$ ipython --no-banner

In [1]: import numpy as np

In [2]: np.set_printoptions(precision=3, suppress=True, linewidth=100)

In [3]: def rnd(a):
   ...:     return np.round(a, 3) + 0
   ...: 

In [4]: X = np.loadtxt("layer11.csv", delimiter=",")

In [5]: X
Out[5]: 
array([[-1.622, -1.742, -1.847],
       [ 5.315,  5.371,  5.357],
       [ 3.673,  3.737,  3.743],
       [-4.101, -4.229, -4.125],
       [-0.965, -0.934, -1.032],
       [ 1.554,  1.664,  1.671],
       [-5.577, -5.528, -5.57 ],
       [ 0.013, -0.033, -0.005],
       [-1.302, -1.331, -1.296],
       [-1.244, -1.262, -1.286]])

In [6]: d = np.linalg.norm(X[:, None] - X[None], axis=-1)

In [7]: d.shape
Out[7]: (10, 10)

In [8]: d[0].round(6).argsort(kind="stable")[:4]
Out[8]: array([0, 8, 9, 4])

In [9]: np.unravel_index(d.round(6).argmax(), d.shape)
Out[9]: (np.int64(1), np.int64(6))

In [10]: np.flatnonzero(d[0] < d.mean() / 2)
Out[10]: array([0, 4, 7, 8, 9])

In [11]: rnd(np.linalg.norm(X, axis=1))
Out[11]: array([3.013, 9.263, 6.439, 7.192, 1.694, 2.824, 9.627, 0.036, 2.269, 2.19 ])

In [12]: d.mean(axis=1).argmax()
Out[12]: np.int64(1)

In [13]: rnd(d[0])
Out[13]: array([ 0.   , 12.273,  9.45 ,  4.186,  1.322,  5.836,  6.621,  2.998,  0.758,  0.829])

In [14]: rnd(np.linalg.norm(X - X.mean(axis=0), axis=1))
Out[14]: array([ 2.267, 10.009,  7.186,  6.445,  0.948,  3.571,  8.881,  0.733,  1.522,  1.443])

In [15]: W2 = 3 * np.array([[-0.3, -0.3, -0.8], [-0.3, 0.1, 0.4], [-0.9, -0.6, -0.5]])

In [16]: rng = np.random.default_rng(704)

In [17]: z = rng.integers(0, 3, 21)

In [18]: feats = W2[z] + rng.normal(size=(21, 3))

In [19]: rnd(feats)
Out[19]: 
array([[-0.287,  0.077, -0.847],
       [ 0.175, -1.619,  0.61 ],
       [ 0.056, -0.824,  0.128],
       [-2.428, -1.144, -1.375],
       [-0.523, -1.898, -4.097],
       [-3.39 , -1.362, -0.884],
       [ 0.144,  0.86 , -2.269],
       [-3.558, -0.523, -1.846],
       [-2.15 , -0.953, -0.604],
       [-1.214, -0.78 ,  1.542],
       [-4.747, -0.252, -4.065],
       [ 0.494, -1.186,  1.893],
       [-1.4  , -1.081, -3.466],
       [-1.664, -1.917, -2.408],
       [-0.009,  1.632,  2.702],
       [-2.303, -0.108, -2.437],
       [-1.588, -0.594, -1.245],
       [-1.18 ,  1.256,  2.636],
       [-0.591,  0.705, -0.671],
       [-2.811, -1.738, -0.828],
       [-3.473, -1.56 , -0.809]])

In [20]: Xc = feats - feats.mean(axis=0)

In [21]: left, s, Vh = np.linalg.svd(Xc, full_matrices=False)

In [22]: np.linalg.matrix_rank(Xc)
Out[22]: np.int64(3)

In [23]: rnd(s)
Out[23]: array([9.72 , 5.476, 4.207])

In [24]: rnd((s ** 2).sum() ** 2 / (s ** 4).sum())
Out[24]: np.float64(1.993)

In [25]: rnd(np.abs(Vh[-1]))
Out[25]: array([0.108, 0.975, 0.192])

In [26]: np.searchsorted(np.cumsum(s ** 2) / (s ** 2).sum(), 0.9) + 1
Out[26]: np.int64(3)

In [27]: (np.sign(left[:, 0]) == np.sign(left[0, 0])).astype(int)
Out[27]: array([1, 1, 1, 0, 0, 0, 0, 0, 0, 1, 0, 1, 0, 0, 1, 0, 0, 1, 1, 0, 0])

In [28]: Xc = feats - feats.mean(axis=0)

In [29]: evecs = np.linalg.svd(Xc)[2][:1]

In [30]: B = Xc - Xc @ evecs.T @ evecs

In [31]: rnd(B.std(axis=0))
Out[31]: array([1.058, 0.895, 0.591])

In [32]: rnd(np.diag(evecs.T @ evecs))
Out[32]: array([0.211, 0.048, 0.74 ])

In [33]: np.linalg.norm(B, axis=1).round(6).argmax()
Out[33]: np.int64(6)

In [34]: rnd(np.cov(Xc @ evecs.T, rowvar=False))
Out[34]: np.float64(4.724)

In [35]: A = np.load("a.npy")

In [36]: A
Out[36]: 
array([[ 0,  0,  6],
       [ 0,  0,  7],
       [20, 17,  0],
       [ 4,  9,  7],
       [ 0,  0,  9],
       [10,  9,  0],
       [ 6,  5,  0],
       [ 0,  0,  0],
       [ 0,  0,  0],
       [ 0,  0,  0],
       [13, 11,  0],
       [22, 21,  1],
       [ 0,  0, 12],
       [15, 21, 15],
       [ 0,  0, 12],
       [ 0,  0,  0],
       [ 0,  0, 11]])

In [37]: d = np.linalg.norm(A[:, None] - A[None], axis=-1)

In [38]: d.shape
Out[38]: (17, 17)

In [39]: d[13].round(6).argsort(kind="stable")[:4]
Out[39]: array([13, 11,  2,  3])

In [40]: (d + 1e9 * np.eye(17)).round(6).argmin(axis=1)
Out[40]: array([ 1,  0, 11,  6,  1, 10,  5,  8,  7,  7,  5,  2, 14, 11, 12,  7, 12])

In [41]: np.linalg.matrix_rank(d ** 2)
Out[41]: np.int64(5)

In [42]: J = np.loadtxt("dump.csv", delimiter=",")

In [43]: J
Out[43]: 
array([[-2.,  3.,  0.],
       [ 0.,  0.,  0.],
       [ 0.,  0.,  0.],
       [ 0.,  0.,  0.],
       [ 0., -1.,  0.]])

In [44]: # rows 1 and 2 are equal

In [45]: W1 = np.array([[4, 1], [1, 3], [0, 5]])

In [46]: coef = np.array([1, 2])

In [47]: hid = np.maximum(J @ W1 + coef, 0)

In [48]: np.linalg.matrix_rank(hid)
Out[48]: np.int64(2)

In [49]: hid
Out[49]: 
array([[0., 9.],
       [1., 2.],
       [1., 2.],
       [1., 2.],
       [0., 0.]])

In [50]: (hid > 0).astype(int)
Out[50]: 
array([[0, 1],
       [1, 1],
       [1, 1],
       [1, 1],
       [0, 0]])

In [51]: (hid > 0).mean(axis=0)
Out[51]: array([0.6, 0.8])

In [52]: W2 = np.array([[0, 0, 3], [0, 3, 1]])

In [53]: hid @ W2
Out[53]: 
array([[ 0., 27.,  9.],
       [ 0.,  6.,  5.],
       [ 0.,  6.,  5.],
       [ 0.,  6.,  5.],
       [ 0.,  0.,  0.]])

In [54]: W1 @ W2
Out[54]: 
array([[ 0,  3, 13],
       [ 0,  9,  6],
       [ 0, 15,  5]])

In [55]: left, s, Vh = np.linalg.svd(J)

In [56]: rnd(s)
Out[56]: array([3.702, 0.54 , 0.   ])

In [57]: np.argmax(s[:-1] / (s[1:] + 1e-6)) + 1
Out[57]: np.int64(2)

In [58]: B = left[:, :2] @ np.diag(s[:2]) @ Vh[:2]

In [59]: np.linalg.matrix_rank(B)
Out[59]: np.int64(2)

In [60]: np.linalg.matrix_rank(J, rtol=0.05)
Out[60]: np.int64(2)

In [61]: r = np.linalg.matrix_rank(J)

In [62]: r
Out[62]: np.int64(2)

In [63]: N = np.linalg.svd(J)[2][r:].T

In [64]: N.shape
Out[64]: (3, 1)

In [65]: N[:, 0] / N[np.abs(N[:, 0]).round(6).argmax(), 0]
Out[65]: array([0., 0., 1.])

In [66]: J @ N
Out[66]: 
array([[0.],
       [0.],
       [0.],
       [0.],
       [0.]])

In [67]: N @ N.T
Out[67]: 
array([[0., 0., 0.],
       [0., 0., 0.],
       [0., 0., 1.]])

In [68]: np.allclose(J @ N, 0)
Out[68]: True
